% python3 -q
>>> import numpy as np
>>> from numpy import linalg as LA
>>> np.set_printoptions(precision=3, suppress=True, linewidth=160)
>>> A = np.loadtxt("out10.csv", delimiter=",")
>>> A
array([[4., 1.],
       [1., 4.]])
>>> evals, vecs = LA.eigh(A)
>>> vec = np.array([3, 2])
>>> round(float(vec @ A @ vec / (vec @ vec)), 3), evals[0], evals[-1]
(4.923, np.float64(3.0), np.float64(5.0))
>>> vecs * np.maximum(evals, 0) @ vecs.T
array([[4., 1.],
       [1., 4.]])
>>> (np.sign(vecs[:, -1].round(6)) == np.sign(vecs[0, -1].round(6))).astype(int)
array([1, 1])
>>> u, r1 = A[0], A[1]
>>> u @ u
np.float64(17.0)
>>> u @ r1
np.float64(8.0)
>>> p = (u @ r1) / (u @ u) * u
>>> r1 - p
array([-0.882,  3.529])
>>> np.round(LA.norm(u + r1) ** 2 + LA.norm(u - r1) ** 2, 3)
np.float64(68.0)
>>> (r1 - p) @ u
np.float64(0.0)
>>> evals, vecs = LA.eig(A)
>>> np.sort(LA.eigvals(LA.inv(A)))
array([0.2  , 0.333])
>>> np.sort(LA.eigvals(A @ A))
array([ 9., 25.])
>>> def softmax(z):
...     e = np.exp(z - z.max(axis=-1, keepdims=True))
...     return e / e.sum(axis=-1, keepdims=True)
... 
>>> softmax(A).sum(axis=1)
array([1., 1.])
>>> np.round(softmax(10 * A[0]), 3) + 0
array([1., 0.])
>>> softmax(A[0])
array([0.953, 0.047])
>>> softmax(A[0] + -2)
array([0.953, 0.047])
>>> scores = A @ A.T / np.sqrt(2)
>>> softmax(scores)[0] @ A
array([3.995, 1.005])
>>> softmax(scores)
array([[0.998, 0.002],
       [0.002, 0.998]])
>>> gram = A.T @ A
>>> (A @ A.T).shape
(2, 2)
>>> np.allclose(gram, gram.T)
True
>>> LA.matrix_rank(gram)
np.int64(2)
>>> LA.eigvalsh(gram)[::-1]
array([25.,  9.])
>>> np.diag(gram)
array([17., 17.])
>>> data = np.loadtxt("sample11.csv", delimiter=",")
>>> data
array([[ 0.997, -0.054, -0.003,  0.012],
       [-0.054,  0.05 , -0.032,  0.21 ],
       [-0.003, -0.032,  0.021, -0.141],
       [ 0.012,  0.21 , -0.141,  0.931]])
>>> # rank 2
>>> np.argsort(-LA.norm(data, axis=0).round(6), kind="stable")[:3]
array([0, 3, 1])
>>> LA.matrix_rank(data, rtol=0.1)
np.int64(2)
>>> [round(float(x), 3) for x in LA.svd(data, compute_uv=False)[:3]]
[1.0, 1.0, 0.0]
>>> W0 = np.loadtxt("w.csv", delimiter=",")
>>> W0
array([[-1.4  , -0.4  , -2.6  ,  1.1  ],
       [-1.257,  0.067, -2.045,  1.27 ],
       [-0.3  ,  0.9  ,  1.3  , -1.9  ],
       [ 1.3  ,  1.4  ,  1.6  ,  0.3  ]])
>>> np.kron(np.eye(2, dtype=int), W0)
array([[-1.4  , -0.4  , -2.6  ,  1.1  , -0.   , -0.   , -0.   ,  0.   ],
       [-1.257,  0.067, -2.045,  1.27 , -0.   ,  0.   , -0.   ,  0.   ],
       [-0.3  ,  0.9  ,  1.3  , -1.9  , -0.   ,  0.   ,  0.   , -0.   ],
       [ 1.3  ,  1.4  ,  1.6  ,  0.3  ,  0.   ,  0.   ,  0.   ,  0.   ],
       [-0.   , -0.   , -0.   ,  0.   , -1.4  , -0.4  , -2.6  ,  1.1  ],
       [-0.   ,  0.   , -0.   ,  0.   , -1.257,  0.067, -2.045,  1.27 ],
       [-0.   ,  0.   ,  0.   , -0.   , -0.3  ,  0.9  ,  1.3  , -1.9  ],
       [ 0.   ,  0.   ,  0.   ,  0.   ,  1.3  ,  1.4  ,  1.6  ,  0.3  ]])
>>> np.poly(W0)
array([ 1.   , -0.267, -1.447, -3.648,  2.064])
>>> np.round(np.einsum("ii->", W0), 3)
np.float64(0.267)
>>> np.round(np.einsum("ij,ji->", W0, W0), 3)
np.float64(2.965)
>>> LA.eigvals(W0)
array([-1.017+1.151j, -1.017-1.151j,  0.481+0.j   ,  1.82 +0.j   ])
>>> np.round(LA.det(W0[::-1]), 3)
np.float64(2.064)
>>> P = np.triu(np.array([[-1, -1, 2, -4], [4, 4, 2, -2], [-1, -1, 2, -4], [3, -3, -2, -5]]), 1) + np.eye(4)
>>> other = P @ W0 @ LA.inv(P)
>>> LA.matrix_rank(other)
np.int64(4)
>>> round(float(np.trace(other)), 3), round(np.trace(W0), 3)
(0.267, np.float64(0.267))
>>> round(LA.det(other), 3)
np.float64(2.064)
>>> Q, R = LA.qr(W0)
>>> np.trace(Q @ Q.T)
np.float64(4.0)
>>> other = np.array([[0, 3, 1], [3, 0, 2]])
>>> C = np.kron(other, W0)
>>> LA.matrix_rank(C)
np.int64(8)
>>> other = np.array([[6, 4, 9], [9, 9, 2], [9, 9, 8], [5, 2, 1]])
>>> np.einsum("ij->j", W0)
array([-1.657,  1.967, -1.745,  0.77 ])
>>> np.einsum("ik,kj->ij", W0, other)
array([[-29.9  , -30.4  , -33.1  ],
       [-18.994, -20.29 , -26.269],
       [  8.5  ,  14.8  ,   7.6  ],
       [ 36.3  ,  32.8  ,  27.6  ]])
>>> other @ W0
Traceback (most recent call last):
  File "<python-input-61>", line 1, in <module>
    other @ W0
    ~~~~~~^~~~
ValueError: matmul: Input operand 1 has a mismatch in its core dimension 0, with gufunc signature (n?,k),(k,m?)->(n?,m?) (size 4 is different from 3)
>>> X = np.load("test6.npy")
>>> X
array([[-2.5  , -0.2  , -0.5  ],
       [-0.107,  0.777, -0.362],
       [ 0.3  , -1.   , -2.   ],
       [ 0.   ,  0.9  ,  0.   ]])
>>> t = np.radians(86)
>>> R = np.eye(3)
>>> R[0, 0] = R[2, 2] = np.cos(t)
>>> R[0, 2], R[2, 0] = -np.sin(t), np.sin(t)
>>> R
array([[ 0.07 ,  0.   , -0.998],
       [ 0.   ,  1.   ,  0.   ],
       [ 0.998,  0.   ,  0.07 ]])
>>> other = X @ R.T
>>> np.allclose(LA.norm(X, axis=1), LA.norm(other, axis=1))
True
>>> LA.svd(X, compute_uv=False), LA.svd(other, compute_uv=False)
(array([2.59 , 2.266, 1.16 ]), array([2.59 , 2.266, 1.16 ]))
>>> np.abs(other - X).max(axis=0)
array([2.824, 0.   , 2.16 ])
>>> round(LA.det(R), 3), round(float(np.trace(R)), 3)
(np.float64(1.0), 1.14)
>>> np.allclose(X @ X.T, other @ other.T)
True
>>> other
array([[ 0.324, -0.2  , -2.529],
       [ 0.354,  0.777, -0.132],
       [ 2.016, -1.   ,  0.16 ],
       [ 0.   ,  0.9  ,  0.   ]])
>>> sv = 3 * 0.2 ** np.arange(3)
>>> rng = np.random.default_rng(703)
>>> J = rng.normal(size=(26, 3)) * rng.permutation(sv)
>>> J
array([[ 0.052, -0.301, -0.002],
       [ 0.043, -0.695, -0.131],
       [ 0.126, -3.514,  0.41 ],
       [-0.1  , -2.556,  0.37 ],
       [ 0.053,  2.492, -0.668],
       [-0.13 ,  3.425,  1.116],
       [-0.06 , -2.288, -0.212],
       [-0.152,  5.398, -0.818],
       [ 0.033, -5.489,  0.299],
       [-0.012,  5.527,  0.031],
       [-0.036,  4.851, -0.317],
       [-0.09 , -3.576,  0.849],
       [ 0.058, -1.332, -0.674],
       [-0.062, -0.807, -0.452],
       [-0.008, -1.1  , -0.21 ],
       [ 0.027,  1.391, -0.323],
       [ 0.114,  1.8  ,  0.54 ],
       [-0.118,  6.211,  0.635],
       [ 0.052,  1.651, -0.09 ],
       [ 0.032,  5.958,  0.068],
       [-0.108,  1.142,  0.269],
       [ 0.147,  1.752, -0.499],
       [ 0.163, -0.415, -0.313],
       [-0.003, -4.241,  1.026],
       [-0.126,  6.542, -0.531],
       [ 0.111,  0.217, -0.175]])
>>> z = rng.permutation(3)
>>> other = J[:, z] * rng.choice([-1, 1], 3)
>>> other
array([[ 0.002, -0.301,  0.052],
       [ 0.131, -0.695,  0.043],
       [-0.41 , -3.514,  0.126],
       [-0.37 , -2.556, -0.1  ],
       [ 0.668,  2.492,  0.053],
       [-1.116,  3.425, -0.13 ],
       [ 0.212, -2.288, -0.06 ],
       [ 0.818,  5.398, -0.152],
       [-0.299, -5.489,  0.033],
       [-0.031,  5.527, -0.012],
       [ 0.317,  4.851, -0.036],
       [-0.849, -3.576, -0.09 ],
       [ 0.674, -1.332,  0.058],
       [ 0.452, -0.807, -0.062],
       [ 0.21 , -1.1  , -0.008],
       [ 0.323,  1.391,  0.027],
       [-0.54 ,  1.8  ,  0.114],
       [-0.635,  6.211, -0.118],
       [ 0.09 ,  1.651,  0.052],
       [-0.068,  5.958,  0.032],
       [-0.269,  1.142, -0.108],
       [ 0.499,  1.752,  0.147],
       [ 0.313, -0.415,  0.163],
       [-1.026, -4.241, -0.003],
       [ 0.531,  6.542, -0.126],
       [ 0.175,  0.217,  0.111]])
>>> U, _, Vh = LA.svd(J.T @ other)
>>> np.round(U @ Vh, 3) + 0
array([[ 0.,  0.,  1.],
       [ 0.,  1.,  0.],
       [-1.,  0.,  0.]])
>>> z
array([2, 1, 0])
